% ipython --no-banner

In [1]: import numpy as np

In [2]: np.set_printoptions(precision=2, suppress=True, linewidth=140)

In [3]: E = np.load("case3.npy")

In [4]: E.round(2) + 0
Out[4]: 
array([[ 0.33, -0.32, -0.01, -0.01, -0.18,  0.13, -0.06,  0.02, -0.06,  0.14, -0.08,  0.19],
       [-0.32,  0.42, -0.07,  0.19,  0.06, -0.01,  0.12, -0.1 ,  0.05, -0.03,  0.16, -0.2 ],
       [-0.01, -0.07,  0.22, -0.04,  0.11, -0.02,  0.08,  0.2 , -0.26, -0.17, -0.11, -0.03],
       [-0.01,  0.19, -0.04,  0.54, -0.27,  0.17, -0.11, -0.01, -0.22,  0.09,  0.01, -0.21],
       [-0.18,  0.06,  0.11, -0.27,  0.27, -0.14,  0.15,  0.07,  0.03, -0.18,  0.01,  0.  ],
       [ 0.13, -0.01, -0.02,  0.17, -0.14,  0.23,  0.22, -0.02, -0.15,  0.16,  0.08,  0.09],
       [-0.06,  0.12,  0.08, -0.11,  0.15,  0.22,  0.68,  0.01, -0.15,  0.08,  0.21,  0.18],
       [ 0.02, -0.1 ,  0.2 , -0.01,  0.07, -0.02,  0.01,  0.18, -0.24, -0.15, -0.12, -0.03],
       [-0.06,  0.05, -0.26, -0.22,  0.03, -0.15, -0.15, -0.24,  0.48,  0.11,  0.1 ,  0.06],
       [ 0.14, -0.03, -0.17,  0.09, -0.18,  0.16,  0.08, -0.15,  0.11,  0.24,  0.12,  0.13],
       [-0.08,  0.16, -0.11,  0.01,  0.01,  0.08,  0.21, -0.12,  0.1 ,  0.12,  0.16,  0.04],
       [ 0.19, -0.2 , -0.03, -0.21,  0.  ,  0.09,  0.18, -0.03,  0.06,  0.13,  0.04,  0.25]])

In [5]: left, sigma, vt = np.linalg.svd(E)

In [6]: V = vt[:(sigma > 1e-8).sum()]

In [7]: rng = np.random.default_rng(71547)

In [8]: x0 = E[10] + -3 * E[6] + rng.integers(2) * np.eye(12)[5]

In [9]: x0
Out[9]: array([ 0.11, -0.22, -0.34,  0.34, -0.44,  0.42, -1.83, -0.15,  0.56, -0.14, -0.48, -0.5 ])

In [10]: np.round(V.T @ V, 2) + 0
Out[10]: 
array([[ 0.33, -0.32, -0.01, -0.01, -0.18,  0.13, -0.06,  0.02, -0.06,  0.14, -0.08,  0.19],
       [-0.32,  0.42, -0.07,  0.19,  0.06, -0.01,  0.12, -0.1 ,  0.05, -0.03,  0.16, -0.2 ],
       [-0.01, -0.07,  0.22, -0.04,  0.11, -0.02,  0.08,  0.2 , -0.26, -0.17, -0.11, -0.03],
       [-0.01,  0.19, -0.04,  0.54, -0.27,  0.17, -0.11, -0.01, -0.22,  0.09,  0.01, -0.21],
       [-0.18,  0.06,  0.11, -0.27,  0.27, -0.14,  0.15,  0.07,  0.03, -0.18,  0.01,  0.  ],
       [ 0.13, -0.01, -0.02,  0.17, -0.14,  0.23,  0.22, -0.02, -0.15,  0.16,  0.08,  0.09],
       [-0.06,  0.12,  0.08, -0.11,  0.15,  0.22,  0.68,  0.01, -0.15,  0.08,  0.21,  0.18],
       [ 0.02, -0.1 ,  0.2 , -0.01,  0.07, -0.02,  0.01,  0.18, -0.24, -0.15, -0.12, -0.03],
       [-0.06,  0.05, -0.26, -0.22,  0.03, -0.15, -0.15, -0.24,  0.48,  0.11,  0.1 ,  0.06],
       [ 0.14, -0.03, -0.17,  0.09, -0.18,  0.16,  0.08, -0.15,  0.11,  0.24,  0.12,  0.13],
       [-0.08,  0.16, -0.11,  0.01,  0.01,  0.08,  0.21, -0.12,  0.1 ,  0.12,  0.16,  0.04],
       [ 0.19, -0.2 , -0.03, -0.21,  0.  ,  0.09,  0.18, -0.03,  0.06,  0.13,  0.04,  0.25]])

In [11]: np.linalg.matrix_rank(np.vstack([E, x0]))
Out[11]: np.int64(5)

In [12]: np.allclose(V.T @ V @ x0, x0)
Out[12]: False
